$ ipython --no-banner

In [1]: import numpy as np

In [2]: from numpy import linalg as LA

In [3]: np.set_printoptions(precision=2, suppress=True, linewidth=120)

In [4]: feats = np.loadtxt("w.csv", delimiter=",")

In [5]: feats
Out[5]: 
array([[ 1.9 , -0.15,  0.87,  1.09, -0.15,  1.15],
       [-0.22, -0.02, -0.09, -0.13, -0.04,  0.03],
       [ 3.93, -0.05,  1.74,  1.96, -0.11,  1.72],
       [-1.44, -0.01, -0.66, -0.79,  0.1 , -0.66],
       [-1.94, -0.06, -0.93, -1.13,  0.04, -0.96],
       [ 0.68,  0.13,  0.1 ,  0.12, -0.02,  0.27],
       [-0.22,  0.02, -0.3 , -0.18,  0.12, -0.17],
       [ 2.75,  0.  ,  1.34,  1.26,  0.  ,  1.44],
       [-2.09,  0.01, -1.02, -1.12, -0.07, -1.1 ],
       [ 1.16, -0.12,  0.56,  0.71, -0.17,  0.59],
       [ 2.26,  0.26,  1.16,  1.19, -0.08,  1.11],
       [ 0.08, -0.12,  0.06,  0.19,  0.1 ,  0.23],
       [-0.62,  0.06, -0.47, -0.62, -0.13, -0.32],
       [ 0.94, -0.07,  0.52,  0.46, -0.08,  0.62],
       [-3.28, -0.01, -1.7 , -1.64,  0.02, -1.66],
       [-3.04,  0.04, -1.3 , -1.49,  0.06, -1.3 ],
       [ 3.69, -0.14,  1.81,  1.72, -0.06,  1.93],
       [ 1.4 ,  0.01,  0.7 ,  0.83,  0.19,  0.61],
       [-0.01,  0.01,  0.08,  0.17, -0.15,  0.05],
       [-1.21,  0.03, -0.68, -0.61, -0.02, -0.51],
       [-2.96, -0.14, -1.44, -1.57,  0.01, -1.54],
       [ 3.72, -0.22,  1.81,  1.86,  0.03,  1.88],
       [ 2.87,  0.14,  1.59,  1.33, -0.06,  1.21],
       [-1.49, -0.04, -0.8 , -0.82, -0.2 , -0.66],
       [-2.2 , -0.09, -1.17, -1.17, -0.07, -0.97],
       [-1.57, -0.07, -0.67, -0.66,  0.03, -0.7 ],
       [ 1.89,  0.09,  1.05,  0.97, -0.02,  0.73],
       [ 3.46,  0.03,  1.75,  1.9 , -0.03,  1.67],
       [ 3.4 , -0.04,  1.78,  1.73,  0.06,  1.56],
       [-1.55,  0.17, -0.82, -0.83, -0.26, -0.65],
       [-0.96,  0.13, -0.37, -0.35,  0.04, -0.54],
       [ 2.33, -0.2 ,  1.16,  1.18, -0.07,  1.07],
       [ 4.06,  0.07,  2.07,  2.08,  0.16,  2.  ]])

In [6]: cen = (feats - feats.mean(axis=0)) / feats.std(axis=0)

In [7]: np.argwhere(np.abs(cen) > 2)
Out[7]: 
array([[10,  1],
       [17,  4],
       [29,  4]])

In [8]: cen.std(axis=0)
Out[8]: array([1., 1., 1., 1., 1., 1.])

In [9]: c = LA.lstsq(np.delete(cen, 5, axis=1), cen[:, 5])[0]

In [10]: c
Out[10]: array([ 0.76, -0.03,  0.05,  0.19, -0.02])

In [11]: round(1 - np.var(cen[:, 5] - np.delete(cen, 5, axis=1) @ c), 2)
Out[11]: np.float64(0.99)

In [12]: x = np.array([-3, -3, 1, -1, 2, -2])

In [13]: y = feats @ x

In [14]: np.round(LA.pinv(feats) @ feats, 2) + 0
Out[14]: 
array([[1., 0., 0., 0., 0., 0.],
       [0., 1., 0., 0., 0., 0.],
       [0., 0., 1., 0., 0., 0.],
       [0., 0., 0., 1., 0., 0.],
       [0., 0., 0., 0., 1., 0.],
       [0., 0., 0., 0., 0., 1.]])

In [15]: rng = np.random.default_rng(32)

In [16]: y = y + 0.1 * rng.normal(size=33)

In [17]: y
Out[17]: 
array([ -7.98,   0.7 , -15.52,   6.07,   8.13,  -3.21,   1.23, -11.  ,   8.19,  -4.9 , -10.03,  -0.24,   2.34,  -3.92,
        13.13,  11.96, -14.56,  -5.18,  -0.56,   4.33,  12.66, -14.28, -11.3 ,   5.47,   8.62,   6.33,  -7.29, -13.9 ,
       -12.98,   4.87,   3.91,  -8.61, -15.99])

In [18]: c, *_ = LA.lstsq(feats, y)

In [19]: c.round()
Out[19]: array([-3., -3.,  1., -1.,  2., -2.])

In [20]: D = LA.norm(feats[:, None] - feats[None], axis=-1)

In [21]: D[:5, :5]
Out[21]: 
array([[0.  , 2.86, 2.44, 4.52, 5.24],
       [2.86, 0.  , 5.27, 1.66, 2.38],
       [2.44, 5.27, 0.  , 6.92, 7.64],
       [4.52, 1.66, 6.92, 0.  , 0.73],
       [5.24, 2.38, 7.64, 0.73, 0.  ]])

In [22]: np.flatnonzero(D[2] < D.mean() / 2)
Out[22]: array([ 2,  7, 16, 21, 22, 27, 28, 32])

In [23]: D[2].round(6).argsort(kind="stable")[:4]
Out[23]: array([ 2, 21, 16, 27])

In [24]: D.shape
Out[24]: (33, 33)

In [25]: cent = feats[[20, 9]].astype(float)

In [26]: for _ in range(7):
    ...:     z = LA.norm(feats[:, None] - cent, axis=-1).argmin(axis=1)
    ...:     cent = np.array([feats[z == j].mean(axis=0) for j in range(2)])
    ...: 

In [27]: z
Out[27]: array([1, 0, 1, 0, 0, 0, 0, 1, 0, 1, 1, 0, 0, 1, 0, 0, 1, 1, 0, 0, 0, 1, 1, 0, 0, 0, 1, 1, 1, 0, 0, 1, 1])

In [28]: np.bincount(z)
Out[28]: array([18, 15])

In [29]: E = np.load("run15.npy")

In [30]: E
Out[30]: 
array([[0.25, 0.38, 0.38],
       [0.42, 0.5 , 0.08],
       [0.45, 0.09, 0.45]])

In [31]: O, vecs = LA.qr(E[:, :2])[0], LA.qr(E[:, 2:])[0]

In [32]: sv = LA.svd(O.T @ vecs, compute_uv=False)

In [33]: np.degrees(np.arccos(sv.clip(0, 1)))
Out[33]: array([30.39])

In [34]: evals, vecs = LA.eig(E)

In [35]: evals
Out[35]: array([-0.19,  1.  ,  0.39])

In [36]: np.round(E @ vecs[:, 0] - evals[0] * vecs[:, 0], 2) + 0
Out[36]: array([0., 0., 0.])

In [37]: t3 = np.stack([E, 2 * E, E[::-1]])

In [38]: np.einsum("bij,cij->bc", t3, t3)
Out[38]: 
array([[1.2 , 2.39, 1.07],
       [2.39, 4.78, 2.13],
       [1.07, 2.13, 1.2 ]])

In [39]: LA.matrix_rank(t3)
Out[39]: array([3, 3, 3])

In [40]: LA.norm(t3, axis=(1, 2))
Out[40]: array([1.09, 2.19, 1.09])

In [41]: other = LA.inv(E)

In [42]: LA.det(E) * other
Out[42]: 
array([[ 0.22, -0.14, -0.16],
       [-0.15, -0.06,  0.14],
       [-0.19,  0.15, -0.03]])

In [43]: LA.inv(other)
Out[43]: 
array([[0.25, 0.38, 0.38],
       [0.42, 0.5 , 0.08],
       [0.45, 0.09, 0.45]])

In [44]: other
Out[44]: 
array([[-3.01,  1.87,  2.14],
       [ 2.08,  0.78, -1.86],
       [ 2.6 , -2.03,  0.43]])

In [45]: O, R = LA.qr(E)

In [46]: O
Out[46]: 
array([[-0.38, -0.5 , -0.78],
       [-0.63, -0.49,  0.61],
       [-0.68,  0.72, -0.13]])

In [47]: np.abs(np.diag(R))
Out[47]: array([0.67, 0.36, 0.3 ])

In [48]: R
Out[48]: 
array([[-0.67, -0.52, -0.5 ],
       [ 0.  , -0.36,  0.1 ],
       [ 0.  ,  0.  , -0.3 ]])

In [49]: np.round(O.T @ O, 2) + 0
Out[49]: 
array([[1., 0., 0.],
       [0., 1., 0.],
       [0., 0., 1.]])

In [50]: round(float(abs(R[0, 0])), 2), np.round(LA.norm(E[:, 0]), 2)
Out[50]: (0.67, np.float64(0.67))

In [51]: X = np.array([[1, 3, 3, 9], [-4, 2, -12, 6], [3, 9, 3, 9], [-12, 6, -12, 6]])

In [52]: (X - X.T) / 2
Out[52]: 
array([[  0. ,   3.5,   0. ,  10.5],
       [ -3.5,   0. , -10.5,   0. ],
       [  0. ,  10.5,   0. ,  10.5],
       [-10.5,   0. , -10.5,   0. ]])

In [53]: round(LA.det(X), 2)
Out[53]: np.float64(7056.0)

In [54]: (X + X.T) / 2
Out[54]: 
array([[ 1. , -0.5,  3. , -1.5],
       [-0.5,  2. , -1.5,  6. ],
       [ 3. , -1.5,  3. , -1.5],
       [-1.5,  6. , -1.5,  6. ]])

In [55]: np.sort(np.abs(LA.eigvals(X)))
Out[55]: array([ 4.35,  4.35, 19.32, 19.32])

In [56]: x = np.array([0, 1, 2, 5])

In [57]: y = X @ x

In [58]: c, lr = np.zeros(4), 1 / LA.norm(X, 2) ** 2

In [59]: for i in range(250):
    ...:     c -= lr * X.T @ (X @ c - y)
    ...:     if i % 50 == 0: print(i, round(LA.norm(X @ c - y), 2))
    ...: 
0 41.09
50 2.52
100 0.75
150 0.22
200 0.07

In [60]: round(LA.cond(X), 2)
Out[60]: np.float64(6.47)

In [61]: c.round(2) + 0
Out[61]: array([0., 1., 2., 5.])
